$ python3 -q
>>> import numpy as np
>>> np.set_printoptions(precision=2, suppress=True, linewidth=160)
>>> def rnd(a):
...     return np.round(a, 2) + 0
... 
>>> M = np.load("run6.npy")
>>> M
array([[1.  , 0.7 , 0.49, 0.34, 0.24],
       [0.7 , 1.  , 0.7 , 0.49, 0.34],
       [0.49, 0.7 , 1.  , 0.7 , 0.49],
       [0.34, 0.49, 0.7 , 1.  , 0.7 ],
       [0.24, 0.34, 0.49, 0.7 , 1.  ]])
>>> x = np.ones(5)
>>> for _ in range(6):
...     x = M @ x
...     x /= np.linalg.norm(x)
...     print(round(x @ M @ x, 2))
... 
3.1
3.1
3.1
3.1
3.1
3.1
>>> rnd(np.linalg.eigvalsh(M)[-1])
np.float64(3.1)
>>> rnd(x)
array([0.39, 0.47, 0.5 , 0.47, 0.39])
>>> other = np.array([[3, 4, 4, 0, 0],
...     [3, 4, 3, 9, 0],
...     [6, 3, 9, 6, 6],
...     [8, 9, 2, 3, 0],
...     [7, 2, 0, 7, 5]])
>>> other[-1] = other[0]
>>> A = other + 0.3 * np.eye(5)
>>> A
array([[3.3, 4. , 4. , 0. , 0. ],
       [3. , 4.3, 3. , 9. , 0. ],
       [6. , 3. , 9.3, 6. , 6. ],
       [8. , 9. , 2. , 3.3, 0. ],
       [3. , 4. , 4. , 0. , 0.3]])
>>> G = A.T @ A
>>> np.diag(G)
array([128.89, 140.49, 131.49, 127.89,  36.09])
>>> rnd(np.linalg.eigvalsh(G)[::-1])
array([442.19,  69.11,  46.62,   6.87,   0.06])
>>> np.trace(G), (A ** 2).sum()
(np.float64(564.85), np.float64(564.85))
>>> [round(float(x), 2) for x in np.linalg.svd(A, compute_uv=False)[:3]]
[21.03, 8.31, 6.83]
>>> np.argsort(-np.linalg.norm(A, axis=0).round(6), kind="stable")[:3]
array([1, 2, 0])
>>> np.linalg.matrix_rank(A, rtol=0.1)
np.int64(4)
>>> np.linalg.cond(A) > 100
np.False_
